$ python -q
>>> import numpy as np
>>> import numpy.linalg as la
>>> np.set_printoptions(suppress=True, linewidth=120)
>>> tidy = lambda a: np.round(a, 2) + 0
>>> A2 = np.array([[5, 1, 4, 3], [1, 5, 4, 1], [1, 3, 4, 3], [1, 4, 3, 1]])
>>> W2 = np.array([[3, 0], [2, 2]])
>>> mat = np.block([[A2, np.zeros((4, 2))], [np.zeros((2, 4)), W2]])
>>> mat
array([[5., 1., 4., 3., 0., 0.],
       [1., 5., 4., 1., 0., 0.],
       [1., 3., 4., 3., 0., 0.],
       [1., 4., 3., 1., 0., 0.],
       [0., 0., 0., 0., 3., 0.],
       [0., 0., 0., 0., 2., 2.]])
>>> W1 = np.array([[2, 1, 0, 3, 0, 2],
...     [2, 1, 0, 0, 3, 1],
...     [1, 1, 0, 3, 2, 0],
...     [2, 2, 3, 1, 2, 1],
...     [2, 3, 2, 0, 1, 1],
...     [3, 2, 2, 1, 0, 3]])
>>> c = np.array([1, 4, 4, 0, 1, 0])
>>> H = np.maximum(mat @ W1 + c, 0)
>>> print(la.matrix_rank(H))
6
>>> tidy((H > 0).mean(axis=0))
array([1.  , 1.  , 1.  , 0.83, 1.  , 1.  ])
>>> print((H > 0).astype(int))
[[1 1 1 1 1 1]
 [1 1 1 1 1 1]
 [1 1 1 1 1 1]
 [1 1 1 1 1 1]
 [1 1 1 0 1 1]
 [1 1 1 1 1 1]]
>>> H
array([[23., 20., 13., 30., 18., 14.],
       [19., 16.,  7., 16., 26.,  8.],
       [19., 18., 13., 18., 24.,  8.],
       [16., 14.,  7., 13., 21.,  7.],
       [ 7., 13., 10.,  0.,  4.,  3.],
       [11., 14., 12.,  2.,  3.,  8.]])
>>> W2 = np.array([[4, 3], [4, -5], [-5, 1], [-5, -4], [2, 4], [-1, -2]])
>>> H @ W2
array([[-21., -94.],
       [ 69.,   8.],
       [ 33., -12.],
       [ 55.,   3.],
       [ 35., -24.],
       [ 28., -37.]])
>>> print((H @ W2).round(6).argmax(axis=1))
[0 0 0 0 0 0]
>>> mat @ mat
array([[33., 34., 49., 31.,  0.,  0.],
       [15., 42., 43., 21.,  0.,  0.],
       [15., 40., 41., 21.,  0.,  0.],
       [13., 34., 35., 17.,  0.,  0.],
       [ 0.,  0.,  0.,  0.,  9.,  0.],
       [ 0.,  0.,  0.,  0., 10.,  4.]])
>>> np.flatnonzero(la.matrix_power((mat != 0) + (mat.T != 0) + np.eye(6), 6)[1])
array([0, 1, 2, 3])
>>> tidy(np.sort(la.eigvals(mat).real))
array([ 0.13,  0.13,  2.  ,  3.  ,  3.81, 10.92])
>>> (la.matrix_power((mat != 0) + (mat.T != 0) + np.eye(6), 6) > 0).astype(int)
array([[1, 1, 1, 1, 0, 0],
       [1, 1, 1, 1, 0, 0],
       [1, 1, 1, 1, 0, 0],
       [1, 1, 1, 1, 0, 0],
       [0, 0, 0, 0, 1, 1],
       [0, 0, 0, 0, 1, 1]])
>>> vec = np.array([1, 0, 0, 2, 2, 2])
>>> target = mat @ vec
>>> target
array([11.,  3.,  7.,  3.,  6.,  8.])
>>> tidy(la.solve(mat.T, mat[1]))
array([0., 1., 0., 0., 0., 0.])
>>> tidy(la.solve(mat, target + mat[:, 3]))
array([1., 0., 0., 3., 2., 2.])
>>> tidy(la.solve(mat, mat[:, 0]))
array([1., 0., 0., 0., 0., 0.])
>>> mat.reshape(2, -1)
array([[5., 1., 4., 3., 0., 0., 1., 5., 4., 1., 0., 0., 1., 3., 4., 3., 0., 0.],
       [1., 4., 3., 1., 0., 0., 0., 0., 0., 0., 3., 0., 0., 0., 0., 0., 2., 2.]])
>>> t3 = mat.reshape(6, 2, -1)
>>> t3[:, 0]
array([[5., 1., 4.],
       [1., 5., 4.],
       [1., 3., 4.],
       [1., 4., 3.],
       [0., 0., 0.],
       [0., 0., 0.]])
>>> t3.shape
(6, 2, 3)
>>> print(np.einsum("ihd,ihd->ih", t3, t3))
[[42.  9.]
 [42.  1.]
 [26.  9.]
 [26.  1.]
 [ 0.  9.]
 [ 0.  8.]]
>>> np.swapaxes(t3, 1, 2)[2]
array([[1., 3.],
       [3., 0.],
       [4., 0.]])
>>> t3.transpose(1, 0, 2)
array([[[5., 1., 4.],
        [1., 5., 4.],
        [1., 3., 4.],
        [1., 4., 3.],
        [0., 0., 0.],
        [0., 0., 0.]],

       [[3., 0., 0.],
        [1., 0., 0.],
        [3., 0., 0.],
        [1., 0., 0.],
        [0., 3., 0.],
        [0., 2., 2.]]])
>>> vec = np.array([4, -8, -8, -4, 2, 0])
>>> mat @ np.ones(6)
array([13., 11., 11.,  9.,  3.,  4.])
>>> J = np.load("block12.npy")
>>> print(J)
[[ 1  1  1  1 -1 -1 -1 -1]
 [ 1 -1 -1  1 -1  1  1 -1]
 [ 1 -1  1 -1 -1  1 -1  1]
 [ 1 -1  1 -1  1 -1  1 -1]]
>>> vec = np.array([5, 5, 2, 3, 2, 5, 4, 2])
>>> a = np.maximum(J @ vec, 0)
>>> np.flatnonzero(a > 1e-9)
array([0, 1])
>>> J * (a > 1e-9)[:, None]
array([[ 1,  1,  1,  1, -1, -1, -1, -1],
       [ 1, -1, -1,  1, -1,  1,  1, -1],
       [ 0,  0,  0,  0,  0,  0,  0,  0],
       [ 0,  0,  0,  0,  0,  0,  0,  0]])
>>> np.maximum(J @ vec, 0) - np.maximum(-J @ vec, 0)
array([ 2,  6,  0, -2])
>>> J.T @ a
array([ 8, -4, -4,  8, -8,  4,  4, -8])
>>> np.maximum(J @ (3 * vec), 0)
array([ 6, 18,  0,  0])
>>> u = np.array([-4, -3, -5])
>>> np.polyval(u, J[2])
array([-12,  -6, -12,  -6,  -6, -12,  -6, -12])
>>> A = np.load("dump.npy")
>>> A
array([[-2,  3],
       [ 3,  2]])
>>> print(tidy(np.sort(np.abs(la.eigvals(A)))))
[3.61 3.61]
>>> tidy(la.det(A))
np.float64(-13.0)
>>> print((A + A.T) / 2)
[[-2.  3.]
 [ 3.  2.]]
>>> print((A - A.T) / 2)
[[0. 0.]
 [0. 0.]]
>>> gram = mat.T @ mat
>>> tidy(la.eigvalsh(gram)[::-1])
array([131.39,  21.77,  14.52,   2.79,   2.48,   0.05])
>>> A2 = A[0, 0] * A[1:] - np.outer(A[1:, 0], A[0])
>>> A2
array([[  0, -13]])
>>> np.flatnonzero(~A2.round(6).any(axis=1))
array([], dtype=int64)
>>> la.matrix_rank(A2), la.matrix_rank(A)
(np.int64(1), np.int64(2))
>>> data = np.loadtxt("data.csv", delimiter=",")
>>> tidy(data)
array([[ 0.5 , -0.5 , -0.5 , -0.5 , -0.07],
       [-0.5 ,  0.5 , -0.5 , -0.5 , -0.07],
       [-0.5 , -0.5 ,  0.5 , -0.5 , -0.07],
       [-0.5 , -0.5 , -0.5 ,  0.5 , -0.07],
       [-0.07, -0.07, -0.07, -0.07,  0.99]])
>>> # equal to its transpose
>>> ev, vecs = la.eigh(data)
>>> vec = np.array([1, 0, 0, 0, 2])
>>> print(tidy(la.eigvalsh(data[1:, 1:])))
[-0.5  1.   1.   1. ]
>>> tidy(vecs * np.abs(ev) @ vecs.T)
array([[1., 0., 0., 0., 0.],
       [0., 1., 0., 0., 0.],
       [0., 0., 1., 0., 0.],
       [0., 0., 0., 1., 0.],
       [0., 0., 0., 0., 1.]])
>>> tidy(vecs * np.maximum(ev, 0) @ vecs.T)
array([[ 0.75, -0.25, -0.25, -0.25, -0.04],
       [-0.25,  0.75, -0.25, -0.25, -0.04],
       [-0.25, -0.25,  0.75, -0.25, -0.04],
       [-0.25, -0.25, -0.25,  0.75, -0.04],
       [-0.04, -0.04, -0.04, -0.04,  0.99]])
>>> vec = np.array([-5, -7])
>>> a = np.maximum(A @ vec, 0)
>>> A * (a > 1e-9)[:, None]
array([[0, 0],
       [0, 0]])
>>> np.maximum(A @ vec, 0) - np.maximum(-A @ vec, 0)
array([-11, -29])
>>> np.maximum(A @ (3 * vec), 0)
array([0, 0])
>>> W2 = np.array([[-2, -2, 1], [1, -1, 2]])
>>> rng = np.random.default_rng(1809)
>>> feats = rng.normal(size=(20, 2)) @ W2 + np.array([1, 2, 2])
>>> tidy(feats)
array([[ 4.11,  4.54,  1.16],
       [ 0.51, -1.2 ,  5.63],
       [ 0.19,  0.89,  2.78],
       [ 3.98,  2.99,  2.99],
       [ 0.69,  2.71,  0.87],
       [ 4.86,  3.02,  3.62],
       [-0.04, -1.17,  5.18],
       [ 1.55,  6.91, -3.72],
       [-1.02,  1.7 ,  0.86],
       [ 2.92,  2.13,  3.28],
       [ 1.98,  0.95,  4.04],
       [ 3.14,  4.16,  0.91],
       [ 2.61,  2.27,  2.87],
       [ 4.41,  3.01,  3.29],
       [ 0.91,  3.1 ,  0.55],
       [ 2.76,  2.28,  2.97],
       [ 2.43,  2.61,  2.31],
       [ 0.79,  3.38,  0.11],
       [-1.15,  0.32,  2.48],
       [ 0.43,  4.78, -1.9 ]])
>>> cen = feats - feats.mean(axis=0)
>>> U, sv, Vt = la.svd(cen, full_matrices=False)
>>> la.matrix_rank(cen)
np.int64(2)
>>> gram = np.cov(feats, rowvar=False)
>>> gram.shape
(3, 3)
>>> tidy(np.corrcoef(feats.T))
array([[ 1.  ,  0.41,  0.16],
       [ 0.41,  1.  , -0.84],
       [ 0.16, -0.84,  1.  ]])
>>> tidy(feats.std(axis=0))
array([1.74, 1.89, 2.18])
>>> tidy(np.corrcoef(feats[:, 1], feats[:, 2])[0, 1])
np.float64(-0.84)
>>> print(np.argsort(-feats.std(axis=0).round(6), kind="stable"))
[2 1 0]
>>> cen = (feats - feats.mean(axis=0)) / feats.std(axis=0)
>>> print(tidy(cen.std(axis=0)))
[1. 1. 1.]
>>> print(np.argwhere(np.abs(cen) > 2))
[[7 1]
 [7 2]]
>>> c = la.lstsq(np.delete(cen, 0, axis=1), cen[:, 0])[0]
>>> 1 - np.var(cen[:, 0] - np.delete(cen, 0, axis=1) @ c)
np.float64(1.0)
>>> def softmax(z):
...     e = np.exp(z - z.max(axis=-1, keepdims=True))
...     return e / e.sum(axis=-1, keepdims=True)
... 
>>> tidy(softmax(feats[10]))
array([0.11, 0.04, 0.85])
>>> tidy(softmax(feats[10] + 2))
array([0.11, 0.04, 0.85])
>>> att = feats @ feats.T / np.sqrt(3)
>>> print(tidy(softmax(att)[10] @ feats))
[4.35 2.71 3.62]
>>> print(softmax(att).round(6).argmax(axis=1))
[0 1 1 5 7 5 1 7 7 5 5 0 5 5 7 5 5 7 1 7]
>>> W0 = np.load("mat.npy")
>>> W0
array([[-2.89,  0.79],
       [ 0.79,  2.89]])
>>> # symmetric, so the eigenvalues are real
>>> A2 = la.inv(A)
>>> tidy(A2)
array([[-0.15,  0.23],
       [ 0.23,  0.15]])
>>> tidy(la.slogdet(A)[0])
np.float64(-1.0)
>>> tidy(la.det(A) * la.det(A2))
np.float64(1.0)
>>> (np.abs(A2) > 1e-9).astype(int)
array([[1, 1],
       [1, 1]])
>>> tidy(A @ A2)
array([[1., 0.],
       [0., 1.]])
>>> print(tidy(la.inv(A2)))
[[-2.  3.]
 [ 3.  2.]]
>>> P = np.triu(np.array([[0, 1], [-1, -1]]), 1) + np.eye(2)
>>> A2 = P @ W0 @ la.inv(P)
>>> P @ W0 - W0 @ P
array([[ 0.79,  5.78],
       [ 0.  , -0.79]])
>>> m1 = np.load("x.npy")
>>> m1
array([[ 2,  0,  3, -1, -1,  0],
       [ 3,  1,  4,  0,  0,  1],
       [ 4,  2,  5,  1,  1,  2]])
>>> np.argsort(-la.norm(m1, axis=0).round(6), kind="stable")[:3]
array([2, 0, 1])
>>> print(la.matrix_rank(m1, rtol=0.1))
2
>>> [round(float(x), 2) for x in la.svd(m1, compute_uv=False)[:3]]
[9.35, 2.36, 0.0]
>>> arr = np.array([[9, -8, -9], [-6, 5, 0], [0, -5, 5], [-2, -6, -7]]) * (rng.random((4, 3)) < 0.3)
>>> print(arr)
[[ 9 -8  0]
 [ 0  5  0]
 [ 0 -5  5]
 [ 0  0  0]]
>>> A2 = np.c_[arr[:, :2] @ np.array([[7, 9], [6, 4]]), np.array([7, -7, -3, 0])]
>>> A2
array([[ 15,  49,   7],
       [ 30,  20,  -7],
       [-30, -20,  -3],
       [  0,   0,   0]])
>>> la.matrix_rank(np.c_[arr, A2])
np.int64(3)
>>> tidy(la.norm(la.qr(arr)[0].T @ A2, axis=0) ** 2 / ((A2 ** 2).sum(axis=0) + 1e-12))
array([1., 1., 1.])
>>> tidy(la.norm(A2 - arr @ la.lstsq(arr, A2)[0], axis=0))
array([0., 0., 0.])
>>> vec = np.array([1, 1, 0])
>>> target = A2 @ vec
>>> tidy(la.pinv(A2) @ A2)
array([[1., 0., 0.],
       [0., 1., 0.],
       [0., 0., 1.]])
>>> target
array([ 64,  50, -50,   0])
>>> tidy(la.solve(A2.T @ A2, A2.T @ target))
array([1., 1., 0.])
>>> target = target + 0.02 * rng.normal(size=4)
>>> tidy(target)
array([ 64.01,  50.03, -50.01,   0.02])
>>> c, *_ = la.lstsq(A2, target)
>>> print(tidy(la.norm(target - A2 @ c)))
0.02
>>> [round(float(la.norm(la.solve(A2.T @ A2 + lam * np.eye(3), A2.T @ target))), 2) for lam in (0, 1, 10, 100)]
[1.41, 1.41, 1.41, 1.38]
>>> A2 = arr + rng.integers(-2, 3, (4, 2)) @ rng.integers(-2, 3, (2, 3))
>>> A2
array([[ 9, -7,  3],
       [-4,  2, -1],
       [ 1, -5,  3],
       [-3, -2,  0]])
>>> A2 - arr
array([[ 0,  1,  3],
       [-4, -3, -1],
       [ 1,  0, -2],
       [-3, -2,  0]])
